>>> import numpy as np
>>> from numpy import linalg as LA
>>> np.set_printoptions(precision=1, suppress=True, linewidth=140, floatmode="fixed")
>>> arr = np.loadtxt("sample13.csv", delimiter=",")
>>> arr
array([[ 15.0,  27.0,   0.0,  10.0,  18.0,   0.0],
       [ 24.0,   3.0,  18.0,  16.0,   2.0,  12.0],
       [  6.0,  15.0,  21.0,   4.0,  10.0,  14.0],
       [ 15.0,  27.0,   0.0, -10.0, -18.0,   0.0],
       [ 24.0,   3.0,  18.0, -16.0,  -2.0, -12.0],
       [  6.0,  15.0,  21.0,  -4.0, -10.0, -14.0]])
>>> x0 = np.array([2, -1, -3, 2, 2, -3])
>>> arr @ (2 * x0)
array([ 118.0,  -18.0, -160.0, -106.0,  -18.0, -104.0])
>>> (arr @ x0).argmax()
np.int64(0)
>>> arr @ np.eye(6)[3]
array([ 10.0,  16.0,   4.0, -10.0, -16.0,  -4.0])
>>> arr.shape
(6, 6)
>>> LA.matrix_rank(arr)
np.int64(6)
>>> np.diff(arr, axis=0)
array([[  9.0, -24.0,  18.0,   6.0, -16.0,  12.0],
       [-18.0,  12.0,   3.0, -12.0,   8.0,   2.0],
       [  9.0,  12.0, -21.0, -14.0, -28.0, -14.0],
       [  9.0, -24.0,  18.0,  -6.0,  16.0, -12.0],
       [-18.0,  12.0,   3.0,  12.0,  -8.0,  -2.0]])
>>> LA.svd(arr, compute_uv=False)
array([61.0, 40.7, 31.7, 21.1, 20.2, 13.5])
>>> np.count_nonzero(arr)
np.int64(32)
>>> arr - arr[0]
array([[  0.0,   0.0,   0.0,   0.0,   0.0,   0.0],
       [  9.0, -24.0,  18.0,   6.0, -16.0,  12.0],
       [ -9.0, -12.0,  21.0,  -6.0,  -8.0,  14.0],
       [  0.0,   0.0,   0.0, -20.0, -36.0,   0.0],
       [  9.0, -24.0,  18.0, -26.0, -20.0, -12.0],
       [ -9.0, -12.0,  21.0, -14.0, -28.0, -14.0]])
>>> np.abs(arr).max()
np.float64(27.0)
>>> f = np.array([2, 3, 1, 3, 1, 0])
>>> M2 = arr + np.outer(f, np.eye(6)[2])
>>> LA.matrix_rank(M2 - arr)
np.int64(1)
>>> f = np.array([-1, -1])
>>> np.array([np.convolve(row, f, "same") for row in arr])
array([[-15.0, -42.0, -27.0, -10.0, -28.0, -18.0],
       [-24.0, -27.0, -21.0, -34.0, -18.0, -14.0],
       [ -6.0, -21.0, -36.0, -25.0, -14.0, -24.0],
       [-15.0, -42.0, -27.0,  10.0,  28.0,  18.0],
       [-24.0, -27.0, -21.0,  -2.0,  18.0,  14.0],
       [ -6.0, -21.0, -36.0, -17.0,  14.0,  24.0]])
>>> np.cross(arr[1, :3], arr[5, :3])
array([-207.0, -396.0,  342.0])
>>> W0 = np.load("arr.npy")
>>> W0
array([[ 0.5,  0.5,  0.1, -0.6,  0.6, -0.1],
       [-0.7, -0.7, -0.2,  0.9, -0.9,  0.4],
       [-1.5, -2.2,  0.0,  2.2, -2.2,  0.8],
       [-0.8, -1.5,  0.0,  1.5, -1.4,  0.6],
       [ 1.7,  2.4,  0.0, -2.4,  2.4, -0.7],
       [ 0.9,  1.3, -0.1, -1.2,  1.3, -0.4],
       [ 0.6,  0.8,  0.1, -0.8,  0.8, -0.2],
       [ 4.2,  6.1,  0.0, -6.2,  6.0, -2.0],
       [-0.9, -1.0,  0.1,  1.1, -1.3,  0.4],
       [-3.1, -4.7,  0.0,  4.6, -4.7,  1.5],
       [-0.5, -0.9,  0.0,  0.8, -0.6,  0.2],
       [-2.6, -3.7,  0.0,  3.8, -3.7,  1.2],
       [ 0.6,  0.9,  0.0, -0.9,  0.9, -0.5],
       [ 2.8,  3.9,  0.2, -4.0,  4.0, -1.3],
       [-0.1, -0.3, -0.1,  0.1, -0.1,  0.0],
       [-1.0, -1.3,  0.1,  1.4, -1.4,  0.5],
       [-1.1, -1.5,  0.1,  1.4, -1.5,  0.6],
       [-0.3, -0.6,  0.0,  0.5, -0.4,  0.2],
       [ 1.0,  1.3, -0.2, -1.4,  1.4, -0.4],
       [ 0.3,  0.4, -0.1, -0.7,  0.6, -0.3],
       [ 1.3,  2.3,  0.0, -2.2,  2.2, -0.9],
       [ 0.4,  0.7, -0.1, -0.8,  0.8, -0.2],
       [-2.3, -3.4, -0.1,  3.5, -3.4,  1.1],
       [ 0.7,  1.1,  0.0, -1.0,  1.1, -0.5],
       [ 2.2,  3.2, -0.1, -3.4,  3.4, -1.2],
       [ 0.1,  0.0, -0.1, -0.3,  0.3, -0.1]])
>>> M2 = np.array([[8, 6], [-6, 6], [-4, 8], [-5, 7], [9, 8], [-1, 0]])
>>> LA.matrix_rank(np.vstack([W0, M2.T]))
np.int64(6)
>>> LA.matrix_rank(W0 @ M2)
np.int64(2)
>>> np.einsum("ij->j", W0)
array([ 2.4,  3.1, -0.4, -4.1,  4.2, -1.3])
>>> left, s, vt = LA.svd(W0)
>>> s
array([22.7,  0.6,  0.5,  0.4,  0.3,  0.3])
>>> M2 = left[:, :1] @ np.diag(s[:1]) @ vt[:1]
>>> round(LA.norm(W0 - M2, 2), 1), np.round(s[1], 1)
(np.float64(0.6), np.float64(0.6))
>>> mat = np.load("mat.npy")
>>> mat
array([[0.3, 2.0, 2.0, 1.0, 1.0, 0.0],
       [2.0, 2.3, 1.0, 1.0, 2.0, 1.0],
       [1.0, 2.0, 1.3, 0.0, 1.0, 1.0],
       [0.0, 1.0, 1.0, 2.3, 0.0, 0.0],
       [0.0, 2.0, 0.0, 2.0, 1.3, 0.0],
       [0.0, 2.0, 2.0, 1.0, 1.0, 0.3]])
>>> f = np.array([7, 9, 8, 9, -3, -8])
>>> M2 = mat + np.outer(f, np.eye(6)[5])
>>> LA.matrix_rank(M2 - mat)
np.int64(1)
>>> LA.matrix_rank(LA.inv(M2) - LA.inv(mat), tol=1e-8)
np.int64(1)
>>> M2
array([[ 0.3,  2.0,  2.0,  1.0,  1.0,  7.0],
       [ 2.0,  2.3,  1.0,  1.0,  2.0, 10.0],
       [ 1.0,  2.0,  1.3,  0.0,  1.0,  9.0],
       [ 0.0,  1.0,  1.0,  2.3,  0.0,  9.0],
       [ 0.0,  2.0,  0.0,  2.0,  1.3, -3.0],
       [ 0.0,  2.0,  2.0,  1.0,  1.0, -7.7]])
>>> M2 = np.array([[2, 2], [2, 0], [1, 0], [3, 0], [0, 0], [3, 1]])
>>> np.vstack([mat, M2.T]).shape
(8, 6)
>>> mat @ M2
array([[ 9.6,  0.6],
       [15.6,  5.0],
       [10.3,  3.0],
       [ 9.9,  0.0],
       [10.0,  0.0],
       [ 9.9,  0.3]])
>>> np.einsum("ik,kj->ij", mat, M2)
array([[ 9.6,  0.6],
       [15.6,  5.0],
       [10.3,  3.0],
       [ 9.9,  0.0],
       [10.0,  0.0],
       [ 9.9,  0.3]])
>>> LA.matrix_rank(mat @ M2)
np.int64(2)
>>> np.einsum("ij,ij->i", mat, mat)
array([10.1, 16.3,  8.7,  7.3,  9.7, 10.1])
>>> rng = np.random.default_rng(99630)
>>> z = rng.permutation(6)
>>> z
array([2, 5, 4, 1, 3, 0])
>>> M2 = mat[z][:, z]
>>> round(LA.det(M2), 1), round(LA.det(mat[z]), 1)
(np.float64(4.5), np.float64(-4.5))
>>> np.sort(np.abs(LA.eigvals(M2)))
array([0.3, 0.6, 1.3, 1.7, 1.7, 6.6])
>>> np.allclose(M2, mat)
False
>>> M2 = mat / LA.norm(mat, axis=1, keepdims=True)
>>> G = M2 @ M2.T
>>> (G - 2 * np.eye(6)).round(6).argmax(axis=1)
array([5, 2, 1, 4, 3, 0])
>>> np.round(np.degrees(np.arccos(np.clip(G[4, 3], -1, 1))), 1)
np.float64(38.3)
>>> data = np.load("run8.npy")
>>> data
array([[0, 1, 0, 1, 1],
       [1, 0, 0, 0, 0],
       [0, 0, 0, 0, 0],
       [1, 0, 0, 0, 1],
       [1, 0, 0, 1, 0]])
>>> np.unique(data.round(6), axis=0).shape
(5, 5)
>>> np.abs(np.diag(LA.qr(data)[1])) > 1e-9
array([ True,  True, False,  True,  True])
>>> np.round(data @ LA.pinv(data) @ data, 1) + 0
array([[0.0, 1.0, 0.0, 1.0, 1.0],
       [1.0, 0.0, 0.0, 0.0, 0.0],
       [0.0, 0.0, 0.0, 0.0, 0.0],
       [1.0, 0.0, 0.0, 0.0, 1.0],
       [1.0, 0.0, 0.0, 1.0, 0.0]])
>>> np.allclose(data[:-1].T @ LA.lstsq(data[:-1].T, data[-1])[0], data[-1])
False
>>> data.sum(axis=0)
array([3, 1, 0, 2, 2])
>>> np.trace(data @ data @ data) // 6
np.int64(1)
>>> np.argwhere(np.triu(data))
array([[0, 1],
       [0, 3],
       [0, 4],
       [3, 4]])
>>> low = np.diag(data.sum(axis=1)) - data
>>> (LA.eigvalsh(low) < 1e-8).sum()
np.int64(2)
>>> low
array([[ 3, -1,  0, -1, -1],
       [-1,  1,  0,  0,  0],
       [ 0,  0,  0,  0,  0],
       [-1,  0,  0,  2, -1],
       [-1,  0,  0, -1,  2]])
>>> round(LA.det(low[1:, 1:]))
0
>>> rk = LA.matrix_rank(data)
>>> rk
np.int64(4)
>>> N = LA.svd(data)[2][rk:].T
>>> np.allclose(data @ N, 0)
True
>>> np.round(N @ N.T, 1) + 0
array([[0.0, 0.0, 0.0, 0.0, 0.0],
       [0.0, 0.0, 0.0, 0.0, 0.0],
       [0.0, 0.0, 1.0, 0.0, 0.0],
       [0.0, 0.0, 0.0, 0.0, 0.0],
       [0.0, 0.0, 0.0, 0.0, 0.0]])
>>> [int(LA.matrix_rank(np.delete(data, i, axis=0))) for i in range(5)]
[3, 3, 4, 3, 3]
>>> [int(LA.matrix_rank(data[:, :j + 1])) for j in range(5)]
[1, 2, 2, 3, 4]
>>> [int(LA.matrix_rank(data[:i])) for i in range(1, len(data) + 1)]
[1, 2, 2, 3, 4]
>>> LA.matrix_rank(data.T @ data), LA.matrix_rank(data @ data.T)
(np.int64(4), np.int64(4))
>>> w, vecs = LA.eigh(data)
>>> np.round(vecs.T @ data @ vecs, 1) + 0
array([[-1.5,  0.0,  0.0,  0.0,  0.0],
       [ 0.0, -1.0,  0.0,  0.0,  0.0],
       [ 0.0,  0.0,  0.0,  0.0,  0.0],
       [ 0.0,  0.0,  0.0,  0.3,  0.0],
       [ 0.0,  0.0,  0.0,  0.0,  2.2]])
>>> np.round(LA.eigvalsh(data @ data), 1) + 0
array([0.0, 0.1, 1.0, 2.2, 4.7])
>>> np.round(vecs.T @ vecs, 1) + 0
array([[1.0, 0.0, 0.0, 0.0, 0.0],
       [0.0, 1.0, 0.0, 0.0, 0.0],
       [0.0, 0.0, 1.0, 0.0, 0.0],
       [0.0, 0.0, 0.0, 1.0, 0.0],
       [0.0, 0.0, 0.0, 0.0, 1.0]])
>>> round(float(w.sum()), 1), np.trace(data)
(-0.0, np.int64(0))
>>> np.sort(LA.eigvals(data).real)
array([-1.5, -1.0,  0.0,  0.3,  2.2])
>>> round(float(LA.det(data)), 1)
0.0
>>> (data != 0).astype(int)
array([[0, 1, 0, 1, 1],
       [1, 0, 0, 0, 0],
       [0, 0, 0, 0, 0],
       [1, 0, 0, 0, 1],
       [1, 0, 0, 1, 0]])
>>> data @ data
array([[3, 0, 0, 1, 1],
       [0, 1, 0, 1, 1],
       [0, 0, 0, 0, 0],
       [1, 1, 0, 2, 1],
       [1, 1, 0, 1, 2]])
>>> (LA.matrix_power((data != 0) + (data.T != 0) + np.eye(5), 5) > 0).astype(int)
array([[1, 1, 0, 1, 1],
       [1, 1, 0, 1, 1],
       [0, 0, 1, 0, 0],
       [1, 1, 0, 1, 1],
       [1, 1, 0, 1, 1]])
>>> K = np.array([[0, 9, -3, -4, -7, -9, 5],
...     [0, 0, 0, -4, -4, 4, 1],
...     [0, 0, 0, -9, 6, 6, -1],
...     [0, 0, 0, 0, 9, 3, -7],
...     [0, 0, 0, 0, 0, -9, 7],
...     [0, 0, 0, 0, 0, 0, -4],
...     [0, 0, 0, 0, 0, 0, 0]])
>>> rk = LA.matrix_rank(K)
>>> rk
np.int64(5)
>>> N = LA.svd(K)[2][rk:].T
>>> np.round(K @ N, 1) + 0
array([[0.0, 0.0],
       [0.0, 0.0],
       [0.0, 0.0],
       [0.0, 0.0],
       [0.0, 0.0],
       [0.0, 0.0],
       [0.0, 0.0]])
>>> [int(LA.matrix_rank(K[:, :j + 1])) for j in range(7)]
[0, 1, 1, 2, 3, 4, 5]
>>> def softmax(z):
...     e = np.exp(z - z.max(axis=-1, keepdims=True))
...     return e / e.sum(axis=-1, keepdims=True)
... 
>>> np.round(softmax(K[1]), 1) + 0
array([0.0, 0.0, 0.0, 0.0, 0.0, 0.9, 0.0])
>>> np.round(softmax(10 * K[1]), 1) + 0
array([0.0, 0.0, 0.0, 0.0, 0.0, 1.0, 0.0])
>>> S = K @ K.T / np.sqrt(7)
>>> np.round(softmax(S + np.triu(np.full(S.shape, -np.inf), 1)), 1) + 0
array([[1.0, 0.0, 0.0, 0.0, 0.0, 0.0, 0.0],
       [0.0, 1.0, 0.0, 0.0, 0.0, 0.0, 0.0],
       [0.0, 0.0, 1.0, 0.0, 0.0, 0.0, 0.0],
       [0.0, 0.0, 0.0, 1.0, 0.0, 0.0, 0.0],
       [0.0, 0.0, 0.0, 0.0, 1.0, 0.0, 0.0],
       [0.0, 0.0, 0.0, 1.0, 0.0, 0.0, 0.0],
       [0.1, 0.1, 0.1, 0.1, 0.1, 0.1, 0.1]])
>>> np.round(softmax(S)[1] @ K, 1) + 0
array([ 0.0,  0.0,  0.0, -4.0, -3.9,  4.0,  1.0])
>>> softmax(S).round(6).argmax(axis=1)
array([0, 1, 2, 3, 4, 3, 0])
